$ ipython --no-banner

In [1]: import numpy as np

In [2]: import numpy.linalg as la

In [3]: np.set_printoptions(precision=3, suppress=True, linewidth=160, legacy="1.25")

In [4]: data = np.loadtxt("out5.csv", delimiter=",")

In [5]: data
Out[5]: 
array([[-7.,  6., -1., -6.,  6.,  5.,  4.,  1.,  0.,  5.],
       [-9.,  4., -3., -8.,  4.,  3.,  2., -1., -2.,  3.],
       [-7.,  6., -1., -6.,  6.,  5.,  4.,  1.,  0.,  5.],
       [-8.,  5., -2., -7.,  5.,  4.,  3.,  0., -1.,  4.],
       [-9.,  4., -3., -8.,  4.,  3.,  2., -1., -2.,  3.],
       [-8.,  5., -2., -7.,  5.,  4.,  3.,  0., -1.,  4.],
       [-6.,  7.,  0., -5.,  7.,  6.,  5.,  2.,  1.,  6.],
       [-9.,  4., -3., -8.,  4.,  3.,  2., -1., -2.,  3.]])

In [6]: # null space of dimension 8

In [7]: vec = np.array([3, 0, 3, 0, 2, 5, 5, 1, 2, 2])

In [8]: h = np.maximum(data @ vec, 0)

In [9]: h
Out[9]: array([44.,  0., 44., 21.,  0., 21., 67.,  0.])

In [10]: data * (h > 1e-9)[:, None]
Out[10]: 
array([[-7.,  6., -1., -6.,  6.,  5.,  4.,  1.,  0.,  5.],
       [-0.,  0., -0., -0.,  0.,  0.,  0., -0., -0.,  0.],
       [-7.,  6., -1., -6.,  6.,  5.,  4.,  1.,  0.,  5.],
       [-8.,  5., -2., -7.,  5.,  4.,  3.,  0., -1.,  4.],
       [-0.,  0., -0., -0.,  0.,  0.,  0., -0., -0.,  0.],
       [-8.,  5., -2., -7.,  5.,  4.,  3.,  0., -1.,  4.],
       [-6.,  7.,  0., -5.,  7.,  6.,  5.,  2.,  1.,  6.],
       [-0.,  0., -0., -0.,  0.,  0.,  0., -0., -0.,  0.]])

In [11]: data.T @ h
Out[11]: array([-1354.,  1207.,  -172., -1157.,  1207.,  1010.,   813.,   222.,    25.,  1010.])

In [12]: la.cond(data) > 100
Out[12]: True

In [13]: round(float(la.norm(data, 2) / la.norm(data)), 3)
Out[13]: 0.975

In [14]: np.argsort(-la.norm(data, axis=0).round(6), kind="stable")[:3]
Out[14]: array([0, 3, 1])

In [15]: la.matrix_rank(data, rtol=0.1)
Out[15]: 2

In [16]: other = data[0, 0] * data[1:] - np.outer(data[1:, 0], data[0])

In [17]: other
Out[17]: 
array([[  0.,  26.,  12.,   2.,  26.,  24.,  22.,  16.,  14.,  24.],
       [  0.,   0.,   0.,   0.,   0.,   0.,   0.,   0.,   0.,   0.],
       [  0.,  13.,   6.,   1.,  13.,  12.,  11.,   8.,   7.,  12.],
       [  0.,  26.,  12.,   2.,  26.,  24.,  22.,  16.,  14.,  24.],
       [  0.,  13.,   6.,   1.,  13.,  12.,  11.,   8.,   7.,  12.],
       [  0., -13.,  -6.,  -1., -13., -12., -11.,  -8.,  -7., -12.],
       [  0.,  26.,  12.,   2.,  26.,  24.,  22.,  16.,  14.,  24.]])

In [18]: data[:, 0] / data[0, 0]
Out[18]: array([1.   , 1.286, 1.   , 1.143, 1.286, 1.143, 0.857, 1.286])

In [19]: la.matrix_rank(other), la.matrix_rank(data)
Out[19]: (1, 2)

In [20]: W1 = np.array([[1, -1, 0, -1, 2, 2],
    ...:     [-2, 2, 1, 0, 0, 2],
    ...:     [-2, 1, 1, 2, -2, 2],
    ...:     [-1, -2, 0, 1, 2, -1],
    ...:     [0, 0, -2, -2, 0, 0],
    ...:     [0, -2, -1, 0, 2, 0],
    ...:     [0, 0, -1, -1, -1, 2],
    ...:     [0, -1, 1, -2, 0, 2],
    ...:     [2, -1, 0, 2, 0, 1],
    ...:     [1, -2, -2, 2, -2, -2]])

In [21]: beta = np.array([1, 4, 1, 4, 3, 4])

In [22]: H = np.maximum(other @ W1 + beta, 0)

In [23]: H
Out[23]: 
array([[  0.,   0.,   0.,   0.,   0., 120.],
       [  1.,   4.,   1.,   4.,   3.,   4.],
       [  0.,   0.,   0.,   2.,   0.,  62.],
       [  0.,   0.,   0.,   0.,   0., 120.],
       [  0.,   0.,   0.,   2.,   0.,  62.],
       [ 14.,  37.,  47.,   6.,  24.,   0.],
       [  0.,   0.,   0.,   0.,   0., 120.]])

In [24]: la.matrix_rank(H)
Out[24]: 4

In [25]: (H > 0).astype(int)
Out[25]: 
array([[0, 0, 0, 0, 0, 1],
       [1, 1, 1, 1, 1, 1],
       [0, 0, 0, 1, 0, 1],
       [0, 0, 0, 0, 0, 1],
       [0, 0, 0, 1, 0, 1],
       [1, 1, 1, 1, 1, 0],
       [0, 0, 0, 0, 0, 1]])

In [26]: cent = np.array([[-2, 2, -2],
    ...:     [-3, 0, -2],
    ...:     [-3, -1, -1],
    ...:     [-1, -2, 2],
    ...:     [-3, 3, 2],
    ...:     [1, -1, -3]])

In [27]: H @ cent
Out[27]: 
array([[ 120., -120., -360.],
       [ -26.,   -2.,   -9.],
       [  60.,  -66., -182.],
       [ 120., -120., -360.],
       [  60.,  -66., -182.],
       [-358.,   41.,  -89.],
       [ 120., -120., -360.]])

In [28]: (H @ cent).round(6).argmax(axis=1)
Out[28]: array([0, 1, 0, 0, 0, 1, 0])

In [29]: W0 = np.array([[-1.7, 0.6, -0.4, -0.1, -1.9],
    ...:     [-1.2, 1.9, -0.7, 1.8, -0.2],
    ...:     [0.3, -1.3, -1.8, -0.4, -0.3],
    ...:     [-0.4, -0.8, -1.7, 1.2, 2.5],
    ...:     [1.1, 0.1, -0.4, -1.0, 0.7],
    ...:     [0.2, 1.7, 0.3, 0.5, 0.5],
    ...:     [0.2, -0.2, 0.3, -0.9, 0.1],
    ...:     [0.2, 0.7, 1.1, 0.5, -0.2],
    ...:     [2.5, 2.6, 1.7, 0.6, -1.6],
    ...:     [-0.2, 2.1, 1.4, -0.3, 0.6],
    ...:     [-0.6, 0.1, 0.4, -1.2, 0.8],
    ...:     [0.2, -0.5, 0.2, 1.6, -0.5],
    ...:     [-1.0, -0.2, -1.4, -1.5, -1.4]])

In [30]: W0[11] *= 20

In [31]: W0
Out[31]: 
array([[ -1.7,   0.6,  -0.4,  -0.1,  -1.9],
       [ -1.2,   1.9,  -0.7,   1.8,  -0.2],
       [  0.3,  -1.3,  -1.8,  -0.4,  -0.3],
       [ -0.4,  -0.8,  -1.7,   1.2,   2.5],
       [  1.1,   0.1,  -0.4,  -1. ,   0.7],
       [  0.2,   1.7,   0.3,   0.5,   0.5],
       [  0.2,  -0.2,   0.3,  -0.9,   0.1],
       [  0.2,   0.7,   1.1,   0.5,  -0.2],
       [  2.5,   2.6,   1.7,   0.6,  -1.6],
       [ -0.2,   2.1,   1.4,  -0.3,   0.6],
       [ -0.6,   0.1,   0.4,  -1.2,   0.8],
       [  4. , -10. ,   4. ,  32. , -10. ],
       [ -1. ,  -0.2,  -1.4,  -1.5,  -1.4]])

In [32]: Ac = W0 - W0.mean(axis=0)

In [33]: vecs = la.svd(Ac)[2][:1]

In [34]: other = Ac - Ac @ vecs.T @ vecs

In [35]: other.std(axis=0)
Out[35]: array([1.013, 1.213, 1.082, 0.437, 1.109])

In [36]: vec = np.array([1, 2, 2, 1, 0])

In [37]: y = W0 @ vec

In [38]: np.round(la.solve(W0.T @ W0, W0.T @ y), 3) + 0
Out[38]: array([1., 2., 2., 1., 0.])

In [39]: np.round(la.lstsq(W0, y)[0], 3) + 0
Out[39]: array([1., 2., 2., 1., 0.])

In [40]: np.round(la.pinv(W0) @ W0, 3) + 0
Out[40]: 
array([[1., 0., 0., 0., 0.],
       [0., 1., 0., 0., 0.],
       [0., 0., 1., 0., 0.],
       [0., 0., 0., 1., 0.],
       [0., 0., 0., 0., 1.]])

In [41]: rng = np.random.default_rng(839)

In [42]: y = y + 0.1 * rng.normal(size=13)

In [43]: y
Out[43]: array([-1.316,  3.02 , -6.14 , -4.401, -0.395,  4.707, -0.619,  4.16 , 11.657,  6.511, -0.643, 24.097, -5.652])

In [44]: beta, *_ = la.lstsq(W0, y)

In [45]: np.round(W0.T @ (y - W0 @ beta), 3) + 0
Out[45]: array([0., 0., 0., 0., 0.])

In [46]: beta
Out[46]: array([ 0.996,  1.991,  1.985,  0.99 , -0.041])

In [47]: np.round(la.norm(y - W0 @ beta), 3)
Out[47]: 0.341

In [48]: beta.round()
Out[48]: array([ 1.,  2.,  2.,  1., -0.])

In [49]: [round(float(la.norm(la.solve(W0.T @ W0 + lam * np.eye(5), W0.T @ y))), 2) for lam in (0, 1, 10, 100)]
Out[49]: [3.14, 3.05, 2.42, 0.98]
